% ipython --no-banner

In [1]: import numpy as np

In [2]: import numpy.linalg as la

In [3]: np.set_printoptions(precision=2, suppress=True, linewidth=140, sign=" ")

In [4]: rnd = lambda a: np.round(a, 2) + 0

In [5]: X = np.load("dump.npy")

In [6]: X
Out[6]: 
array([[ 0.,  0.,  0.,  0.],
       [ 0.,  0.,  0., -1.],
       [ 0.,  0.,  0.,  0.],
       [ 0., -1.,  0.,  0.]])

In [7]: rng = np.random.default_rng(600477)

In [8]: lab = rng.permutation(4)

In [9]: print(lab)
[ 2  0  3  1]

In [10]: M2 = X[lab][:, lab]

In [11]: np.allclose(M2, X)
Out[11]: False

In [12]: rnd(la.det(M2)), rnd(la.det(X[lab]))
Out[12]: (np.float64(0.0), np.float64(0.0))

In [13]: E = np.loadtxt("layer18.csv", delimiter=",")

In [14]: E
Out[14]: 
array([[ 4., -2.,  2.],
       [-2., 10.,  2.],
       [ 2.,  2.,  2.]])

In [15]: U, sigma, Vt = la.svd(X)

In [16]: evecs = Vt[:(sigma > 1e-8).sum()]

In [17]: x = X[1] + 3 * X[3] + rng.integers(2) * np.eye(4)[2]

In [18]: x
Out[18]: array([ 0., -3.,  1., -1.])

In [19]: print(np.diag(evecs.T @ evecs))
[ 0.  1.  0.  1.]

In [20]: rnd(la.norm(x - evecs.T @ evecs @ x))
Out[20]: np.float64(1.0)

In [21]: evecs.T @ evecs
Out[21]: 
array([[ 0.,  0.,  0.,  0.],
       [ 0.,  1.,  0.,  0.],
       [ 0.,  0.,  0.,  0.],
       [ 0.,  0.,  0.,  1.]])

In [22]: rank = la.matrix_rank(E)

In [23]: print(rank)
2

In [24]: ns = la.svd(E)[2][rank:].T

In [25]: rnd(E @ ns)
Out[25]: 
array([[ 0.],
       [ 0.],
       [ 0.]])

In [26]: print(rnd(ns[:, 0] / ns[np.abs(ns[:, 0]).round(6).argmax(), 0]))
[-0.67 -0.33  1.  ]

In [27]: print(ns.shape)
(3, 1)

In [28]: print([int(la.matrix_rank(E[:, :j + 1])) for j in range(3)])
[1, 2, 2]

In [29]: print(la.matrix_rank(E.T @ E), la.matrix_rank(E @ E.T))
2 2

In [30]: np.argsort(-la.norm(X, axis=0).round(6), kind="stable")[:3]
Out[30]: array([ 1,  3,  0])

In [31]: la.cond(X) > 100
Out[31]: np.True_

In [32]: arr = np.load("out17.npy")

In [33]: print(arr)
[[-100    3    3]
 [   1   41    3]
 [   3    1 -100]]

In [34]: lab = rng.permutation(3)

In [35]: lab
Out[35]: array([ 0,  2,  1])

In [36]: M2 = arr[lab][:, lab]

In [37]: print(np.trace(M2))
-159

In [38]: M2
Out[38]: 
array([[-100,    3,    3],
       [   3, -100,    1],
       [   1,    3,   41]])

In [39]: np.diag(M2)
Out[39]: array([-100, -100,   41])

In [40]: rnd(np.sort(np.abs(la.eigvals(M2))))
Out[40]: array([  41.04,   97.06,  102.99])

In [41]: np.allclose(M2, arr)
Out[41]: False

In [42]: print(np.einsum("ii->", arr))
-159

In [43]: rnd(la.eigvals(arr).sum().real)
Out[43]: np.float64(-159.0)

In [44]: rnd(la.det(arr[::-1]))
Out[44]: np.float64(-410261.0)

In [45]: print(rnd(la.det(arr.T)))
410261.0

In [46]: W = np.array([[-5, -5, 5], [0, -5, -4], [-5, -3, -4]])

In [47]: coef = np.array([1, 0, 2])

In [48]: H = np.maximum(arr @ W + coef, 0)

In [49]: (H > 0).astype(int)
Out[49]: 
array([[ 1,  1,  0],
       [ 0,  0,  0],
       [ 1,  1,  1]])

In [50]: H
Out[50]: 
array([[ 486,  476,    0],
       [   0,    0,    0],
       [ 486,  280,  413]])

In [51]: rnd((H > 0).mean(axis=0))
Out[51]: array([ 0.67,  0.67,  0.33])

In [52]: la.matrix_rank(H)
Out[52]: np.int64(2)

In [53]: cent = np.array([[0, 3, 2], [0, 1, 3], [0, 2, 0]])

In [54]: print(W @ cent)
[[  0 -10 -25]
 [  0 -13 -15]
 [  0 -26 -19]]

In [55]: H @ cent
Out[55]: 
array([[    0,  1934,  2400],
       [    0,     0,     0],
       [    0,  2564,  1812]])

In [56]: x = np.array([3, 0, 1])

In [57]: rhs = arr @ x

In [58]: rhs
Out[58]: array([-297,    6,  -91])

In [59]: rnd(la.solve(arr.T, arr[2]))
Out[59]: array([ 0.,  0.,  1.])

In [60]: print(rnd(la.solve(arr, rhs + arr[:, 2])))
[ 3.  0.  2.]
